$ python -q
>>> import numpy as np
>>> from numpy import linalg as LA
>>> np.set_printoptions(precision=3, suppress=True, linewidth=160, floatmode="fixed")
>>> rd = lambda a: np.round(a, 3) + 0
>>> A = np.load("m.npy")
>>> A
array([[0, 0, 3, 2],
       [0, 0, 2, 1],
       [0, 0, 3, 3],
       [0, 0, 0, 1]])
>>> th = np.radians(60)
>>> R = np.eye(4)
>>> R[2, 2] = R[3, 3] = np.cos(th)
>>> R[2, 3], R[3, 2] = -np.sin(th), np.sin(th)
>>> rd(R)
array([[ 1.000,  0.000,  0.000,  0.000],
       [ 0.000,  1.000,  0.000,  0.000],
       [ 0.000,  0.000,  0.500, -0.866],
       [ 0.000,  0.000,  0.866,  0.500]])
>>> M2 = A @ R.T
>>> np.allclose(LA.norm(A, axis=1), LA.norm(M2, axis=1))
True
>>> np.allclose(A @ A.T, M2 @ M2.T)
True
>>> rd(M2)
array([[ 0.000,  0.000, -0.232,  3.598],
       [ 0.000,  0.000,  0.134,  2.232],
       [ 0.000,  0.000, -1.098,  4.098],
       [ 0.000,  0.000, -0.866,  0.500]])
>>> rd(LA.det(R)), np.trace(R)
(np.float64(1.0), np.float64(3.0))
>>> M2 = np.array([[0, 0], [3, 0]])
>>> C = np.kron(M2, A)
>>> C
array([[0, 0, 0, 0, 0, 0, 0, 0],
       [0, 0, 0, 0, 0, 0, 0, 0],
       [0, 0, 0, 0, 0, 0, 0, 0],
       [0, 0, 0, 0, 0, 0, 0, 0],
       [0, 0, 9, 6, 0, 0, 0, 0],
       [0, 0, 6, 3, 0, 0, 0, 0],
       [0, 0, 9, 9, 0, 0, 0, 0],
       [0, 0, 0, 3, 0, 0, 0, 0]])
>>> C.shape
(8, 8)
>>> LA.matrix_rank(C)
np.int64(2)
>>> U, sig, vt = LA.svd(C)
>>> V = vt[:(sig > 1e-8).sum()]
>>> rng = np.random.default_rng(45)
>>> vec = C[6] + -1 * C[4] + rng.integers(2) * np.eye(8)[6]
>>> vec
array([0.000, 0.000, 0.000, 3.000, 0.000, 0.000, 1.000, 0.000])
>>> np.allclose(V.T @ V @ vec, vec)
False
>>> rd(V.T @ V)
array([[0.000, 0.000, 0.000, 0.000, 0.000, 0.000, 0.000, 0.000],
       [0.000, 0.000, 0.000, 0.000, 0.000, 0.000, 0.000, 0.000],
       [0.000, 0.000, 1.000, 0.000, 0.000, 0.000, 0.000, 0.000],
       [0.000, 0.000, 0.000, 1.000, 0.000, 0.000, 0.000, 0.000],
       [0.000, 0.000, 0.000, 0.000, 0.000, 0.000, 0.000, 0.000],
       [0.000, 0.000, 0.000, 0.000, 0.000, 0.000, 0.000, 0.000],
       [0.000, 0.000, 0.000, 0.000, 0.000, 0.000, 0.000, 0.000],
       [0.000, 0.000, 0.000, 0.000, 0.000, 0.000, 0.000, 0.000]])
>>> rd(LA.norm(vec - V.T @ V @ vec))
np.float64(1.0)
>>> J = np.loadtxt("block5.csv", delimiter=",")
>>> rd(J)
array([[-8.502, -3.061,  4.283],
       [ 3.007,  9.536, -0.119],
       [-8.429,  1.853,  5.052],
       [-8.233, -4.062,  3.966],
       [-0.382, -9.892, -1.417],
       [ 1.331, -9.631, -2.339],
       [-7.056, -6.463,  2.906],
       [-7.744,  3.877,  5.000],
       [-8.711,  0.037,  4.911],
       [-6.310, -7.399,  2.332],
       [-5.698, -7.998,  1.888],
       [-5.807, -7.900,  1.966],
       [-8.494, -3.100,  4.271],
       [-8.693, -1.822,  4.594],
       [ 7.700,  5.366, -3.450],
       [ 8.719,  1.492, -4.664],
       [-5.874,  6.775,  4.426],
       [-4.917,  7.712,  4.042],
       [-8.244, -4.027,  3.978],
       [ 3.016, -8.988, -3.182],
       [-4.753,  7.851,  3.972],
       [-3.175, -9.480,  0.223],
       [ 5.403, -7.267, -4.242],
       [-7.672, -5.422,  3.425],
       [-2.675, -9.635, -0.084],
       [-7.354, -5.999,  3.151],
       [ 2.076, -9.397, -2.720]])
>>> d = LA.norm(J[:, None] - J[None], axis=-1)
>>> d.shape
(27, 27)
>>> rd(LA.norm(J, axis=1))
array([10.000, 10.000, 10.000, 10.000, 10.000, 10.000, 10.000, 10.000, 10.000, 10.000, 10.000, 10.000, 10.000, 10.000, 10.000, 10.000, 10.000, 10.000, 10.000,
       10.000, 10.000, 10.000, 10.000, 10.000, 10.000, 10.000, 10.000])
>>> d.mean(axis=1).argmax()
np.int64(14)
>>> LA.matrix_rank(d ** 2)
np.int64(3)
>>> d[7].round(6).argsort(kind="stable")[:4]
array([ 7,  2, 16,  8])
>>> np.flatnonzero(d[7] < d.mean() / 2)
array([ 2,  7,  8, 16, 17, 20])
>>> np.unravel_index(d.round(6).argmax(), d.shape)
(np.int64(14), np.int64(23))
>>> th = np.sort(rng.uniform(-2, 2, 22))
>>> E = np.c_[th, th ** 2, th ** 3] @ np.array([[-1, -3, -2], [5, -5, -5], [-2, -5, -1]])
>>> rd(E)
array([[ 30.141,  18.778,  -6.846],
       [ 28.919,  17.712,  -6.645],
       [ 20.110,  10.578,  -5.003],
       [  1.132,   0.673,   0.112],
       [  0.207,   0.307,   0.174],
       [ -0.033,  -0.131,  -0.090],
       [ -0.052,  -0.414,  -0.294],
       [ -0.052,  -0.423,  -0.301],
       [  0.230,  -2.128,  -1.531],
       [  0.525,  -3.492,  -2.452],
       [  0.549,  -3.607,  -2.528],
       [  1.019,  -6.010,  -4.039],
       [  1.405,  -8.352,  -5.423],
       [  1.681, -10.314,  -6.534],
       [  2.160, -14.589,  -8.843],
       [  2.335, -16.570,  -9.872],
       [  2.507, -18.877, -11.045],
       [  2.644, -21.112, -12.159],
       [  2.649, -21.203, -12.204],
       [  2.858, -25.920, -14.490],
       [  2.975, -30.654, -16.716],
       [  2.580, -54.778, -27.337]])
>>> M2 = np.c_[E[:, :1] @ np.array([[-2]]), np.array([2, 1, 2, 2, 0, 1, 1, 1, 1, 0, 0, 1, 0, 2, 2, 2, 2, 0, 0, 1, 2, 2])]
>>> rd(M2)
array([[-60.283,   2.000],
       [-57.837,   1.000],
       [-40.220,   2.000],
       [ -2.264,   2.000],
       [ -0.414,   0.000],
       [  0.065,   1.000],
       [  0.104,   1.000],
       [  0.104,   1.000],
       [ -0.461,   1.000],
       [ -1.050,   0.000],
       [ -1.098,   0.000],
       [ -2.037,   1.000],
       [ -2.810,   0.000],
       [ -3.363,   2.000],
       [ -4.321,   2.000],
       [ -4.670,   2.000],
       [ -5.014,   2.000],
       [ -5.289,   0.000],
       [ -5.299,   0.000],
       [ -5.715,   1.000],
       [ -5.949,   2.000],
       [ -5.160,   2.000]])
>>> LA.matrix_rank(M2)
np.int64(2)
>>> rd(LA.norm(M2 - E @ LA.lstsq(E, M2)[0], axis=0))
array([0.000, 4.181])
>>> rd(LA.norm(LA.qr(E)[0].T @ M2, axis=0) ** 2 / ((M2 ** 2).sum(axis=0) + 1e-12))
array([1.000, 0.594])
